% ipython --no-banner

In [1]: import numpy as np

In [2]: import numpy.linalg as la

In [3]: np.set_printoptions(precision=2, suppress=True, linewidth=200)

In [4]: rd = lambda a: np.round(a, 2) + 0

In [5]: M = np.load("out13.npy")

In [6]: M
Out[6]: 
array([[  0.8 ,   1.5 ,   0.6 ,  -1.2 ,  -6.49,  -1.3 ],
       [ -0.3 ,  -0.4 ,  -1.5 ,  -0.2 ,   1.51,   0.3 ],
       [ -0.5 ,   0.5 ,   0.1 ,   0.2 ,  -8.02,  -1.6 ],
       [  0.2 ,   1.6 ,   1.4 ,   0.2 ,  -5.99,  -1.2 ],
       [ -0.1 ,   0.2 ,   0.4 ,   1.4 ,   2.02,   0.4 ],
       [ -1.2 ,   0.4 ,  -0.1 ,  -1.4 ,  -6.  ,  -1.2 ],
       [ -1.7 ,  -0.5 ,   1.4 ,   0.2 ,   8.49,   1.7 ],
       [ -1.  ,   0.8 ,   0.1 ,  -1.6 ,  -1.98,  -0.4 ],
       [  1.6 ,  -0.8 ,   0.1 ,   0.  ,   8.52,   1.7 ],
       [ -2.1 ,  -1.4 ,   1.5 ,   0.5 ,   1.99,   0.4 ],
       [ -1.6 ,  -0.1 ,   0.2 ,  -1.  ,  -4.49,  -0.9 ],
       [  0.4 ,  -0.2 ,  -0.1 ,   0.3 ,   7.01,   1.4 ],
       [ -0.5 ,   1.7 ,  -0.6 ,   2.4 , -12.52,  -2.5 ],
       [ -0.7 ,   0.6 ,   1.  ,   0.1 ,  -0.5 ,  -0.1 ],
       [  0.1 ,   0.  ,  -1.7 ,   0.5 ,   8.99,   1.8 ],
       [  2.  ,   0.7 ,  -1.2 ,  -0.3 , -11.52,  -2.3 ],
       [ -0.5 ,   0.7 ,  -0.8 ,  -1.2 ,   4.02,   0.8 ],
       [  1.5 ,  -1.4 ,  -0.7 ,   1.1 ,   1.49,   0.3 ],
       [  0.6 ,  -1.2 ,  -0.7 ,   0.8 ,  -2.01,  -0.4 ],
       [  0.3 ,  -0.6 ,   0.4 ,  -0.7 ,  -2.53,  -0.5 ],
       [ -1.5 ,  -0.1 ,  -0.8 ,  -0.6 ,   5.49,   1.1 ],
       [  0.7 ,  -1.6 ,   0.2 ,   0.1 , -16.  ,  -3.2 ],
       [ -0.3 ,  -0.3 ,  -1.7 ,  -0.1 ,   4.51,   0.9 ],
       [ -1.2 ,  -0.9 ,   0.1 ,   1.9 , -11.52,  -2.3 ],
       [ -0.4 ,   0.6 ,  -0.2 ,   1.  ,   2.97,   0.6 ],
       [ -0.8 ,  -0.7 ,  -0.6 ,  -0.1 ,  -5.  ,  -1.  ],
       [  1.  ,  -2.1 ,  -0.4 ,  -1.5 ,   5.5 ,   1.1 ],
       [  0.3 ,  -0.5 ,   0.9 ,  -0.5 ,  -1.98,  -0.4 ],
       [ -0.2 ,  -1.4 ,   0.9 ,  -0.5 ,  -5.99,  -1.2 ],
       [ -0.2 ,  -0.5 ,  -0.1 ,  -1.7 ,   4.5 ,   0.9 ],
       [ -0.7 ,  -0.3 ,  -1.6 ,  -1.3 ,  -1.51,  -0.3 ],
       [ -1.3 ,  -0.4 ,   1.  ,   0.4 ,  -1.45,  -0.3 ],
       [  1.1 ,   0.  ,   0.1 ,  -0.8 ,   4.02,   0.8 ],
       [  0.4 ,   0.3 ,   0.1 ,  -0.6 ,  -6.49,  -1.3 ],
       [  0.4 ,  -0.1 ,  -1.  ,  -1.9 ,  -4.04,  -0.8 ],
       [  0.3 ,  -0.5 ,  -0.1 ,  -0.4 ,   4.52,   0.9 ],
       [  1.  ,  -3.  ,  -0.1 ,   0.4 ,   4.51,   0.9 ]])

In [7]: W2 = M[[6, 32]].astype(float)

In [8]: for _ in range(4):
   ...:     z = la.norm(M[:, None] - W2, axis=-1).argmin(axis=1)
   ...:     W2 = np.array([M[z == j].mean(axis=0) for j in range(2)])
   ...: 

In [9]: z
Out[9]: array([1, 0, 1, 1, 0, 1, 0, 1, 0, 0, 1, 0, 1, 1, 0, 1, 0, 0, 1, 1, 0, 1, 0, 1, 0, 1, 0, 1, 1, 0, 1, 1, 0, 1, 1, 0, 0])

In [10]: np.abs(W2[1] - W2[0]).argmax()
Out[10]: np.int64(4)

In [11]: Xc = M - M.mean(axis=0)

In [12]: evecs = la.svd(Xc)[2][:5]

In [13]: out = Xc - Xc @ evecs.T @ evecs

In [14]: rd(la.norm(out) / la.norm(Xc))
Out[14]: np.float64(0.0)

In [15]: rd(np.cov(Xc @ evecs.T, rowvar=False))
Out[15]: 
array([[42.09,  0.  ,  0.  ,  0.  ,  0.  ],
       [ 0.  ,  1.15,  0.  ,  0.  ,  0.  ],
       [ 0.  ,  0.  ,  1.03,  0.  ,  0.  ],
       [ 0.  ,  0.  ,  0.  ,  0.82,  0.  ],
       [ 0.  ,  0.  ,  0.  ,  0.  ,  0.58]])
